$ python -q
>>> import numpy as np
>>> np.set_printoptions(suppress=True, linewidth=140)
>>> rd = lambda a: np.round(a, 3) + 0
>>> X = np.loadtxt("m.csv", delimiter=",")
>>> X
array([[-8., -9., -8., -9.],
       [-4., -1., -4., -1.],
       [-8., -9., -8., -9.],
       [-4., -1., -4., -1.]])
>>> th = np.radians(60)
>>> R = np.eye(4)
>>> R[2, 2] = R[0, 0] = np.cos(th)
>>> R[2, 0], R[0, 2] = -np.sin(th), np.sin(th)
>>> rd(R)
array([[ 0.5  ,  0.   ,  0.866,  0.   ],
       [ 0.   ,  1.   ,  0.   ,  0.   ],
       [-0.866,  0.   ,  0.5  ,  0.   ],
       [ 0.   ,  0.   ,  0.   ,  1.   ]])
>>> out = X @ R.T
>>> rd(np.linalg.svd(X, compute_uv=False)), rd(np.linalg.svd(out, compute_uv=False))
(array([25.06 ,  4.469,  0.   ,  0.   ]), array([25.06 ,  4.469,  0.   ,  0.   ]))
>>> rd(out)
array([[-10.928,  -9.   ,   2.928,  -9.   ],
       [ -5.464,  -1.   ,   1.464,  -1.   ],
       [-10.928,  -9.   ,   2.928,  -9.   ],
       [ -5.464,  -1.   ,   1.464,  -1.   ]])
>>> rd(np.linalg.det(R)), np.trace(R)
(np.float64(1.0), np.float64(3.0))
>>> np.linalg.matrix_rank(X, rtol=0.1)
np.int64(2)
>>> rd(np.linalg.norm(X, 2) / np.linalg.norm(X))
np.float64(0.984)
>>> np.argsort(-np.linalg.norm(X, axis=0).round(6), kind="stable")[:3]
array([1, 3, 0])
>>> rng = np.random.default_rng(37)
>>> idx = rng.permutation(4)
>>> idx
array([1, 0, 2, 3])
>>> out = X[idx][:, idx]
>>> rd(np.linalg.det(out)), rd(np.linalg.det(X[idx]))
(np.float64(0.0), np.float64(0.0))
>>> np.diag(out)
array([-1., -8., -8., -1.])
>>> rd(X @ np.linalg.pinv(X) @ X)
array([[-8., -9., -8., -9.],
       [-4., -1., -4., -1.],
       [-8., -9., -8., -9.],
       [-4., -1., -4., -1.]])
>>> np.abs(np.diag(np.linalg.qr(X)[1])) > 1e-9
array([ True,  True, False, False])
>>> np.unique(X.round(6), axis=0).shape
(2, 4)
>>> np.linalg.lstsq(X[:-1].T, X[-1])[2]
np.int32(2)
>>> U, sigma, VT = np.linalg.svd(X)
>>> np.argmax(sigma[:-1] / (sigma[1:] + 1e-6)) + 1
np.int64(2)
>>> rd(sigma)
array([25.06 ,  4.469,  0.   ,  0.   ])
>>> out = U[:, :2] @ np.diag(sigma[:2]) @ VT[:2]
>>> np.linalg.matrix_rank(X, rtol=0.05)
np.int64(2)
>>> rd(np.abs(X - out).max())
np.float64(0.0)
>>> E = np.loadtxt("case2.csv", delimiter=",")
>>> E
array([[2., 0., 0., 0., 1., 0., 0., 2., 0.],
       [0., 2., 0., 0., 0., 2., 2., 0., 1.],
       [0., 1., 1., 0., 0., 1., 1., 0., 2.],
       [0., 0., 0., 1., 0., 0., 0., 0., 0.],
       [2., 0., 0., 0., 1., 0., 0., 0., 0.],
       [0., 1., 1., 0., 0., 1., 1., 0., 0.],
       [0., 2., 0., 0., 0., 1., 0., 0., 1.],
       [0., 0., 0., 0., 0., 0., 0., 2., 0.],
       [0., 0., 1., 0., 0., 1., 1., 0., 0.]])
>>> np.flatnonzero(np.linalg.matrix_power((E != 0) + (E.T != 0) + np.eye(9), 9)[5])
array([1, 2, 5, 6, 8])
>>> (E != 0).astype(int)
array([[1, 0, 0, 0, 1, 0, 0, 1, 0],
       [0, 1, 0, 0, 0, 1, 1, 0, 1],
       [0, 1, 1, 0, 0, 1, 1, 0, 1],
       [0, 0, 0, 1, 0, 0, 0, 0, 0],
       [1, 0, 0, 0, 1, 0, 0, 0, 0],
       [0, 1, 1, 0, 0, 1, 1, 0, 0],
       [0, 1, 0, 0, 0, 1, 0, 0, 1],
       [0, 0, 0, 0, 0, 0, 0, 1, 0],
       [0, 0, 1, 0, 0, 1, 1, 0, 0]])
>>> rd(np.linalg.det(E))
np.float64(0.0)
>>> E @ E
array([[ 6.,  0.,  0.,  0.,  3.,  0.,  0.,  8.,  0.],
       [ 0., 10.,  3.,  0.,  0.,  9.,  7.,  0.,  4.],
       [ 0.,  6.,  4.,  0.,  0.,  7.,  6.,  0.,  4.],
       [ 0.,  0.,  0.,  1.,  0.,  0.,  0.,  0.,  0.],
       [ 6.,  0.,  0.,  0.,  3.,  0.,  0.,  4.,  0.],
       [ 0.,  6.,  2.,  0.,  0.,  5.,  4.,  0.,  4.],
       [ 0.,  5.,  2.,  0.,  0.,  6.,  6.,  0.,  2.],
       [ 0.,  0.,  0.,  0.,  0.,  0.,  0.,  4.,  0.],
       [ 0.,  4.,  2.,  0.,  0.,  3.,  2.,  0.,  3.]])
>>> (np.linalg.matrix_power((E != 0) + (E.T != 0) + np.eye(9), 9) > 0).astype(int)
array([[1, 0, 0, 0, 1, 0, 0, 1, 0],
       [0, 1, 1, 0, 0, 1, 1, 0, 1],
       [0, 1, 1, 0, 0, 1, 1, 0, 1],
       [0, 0, 0, 1, 0, 0, 0, 0, 0],
       [1, 0, 0, 0, 1, 0, 0, 1, 0],
       [0, 1, 1, 0, 0, 1, 1, 0, 1],
       [0, 1, 1, 0, 0, 1, 1, 0, 1],
       [1, 0, 0, 0, 1, 0, 0, 1, 0],
       [0, 1, 1, 0, 0, 1, 1, 0, 1]])
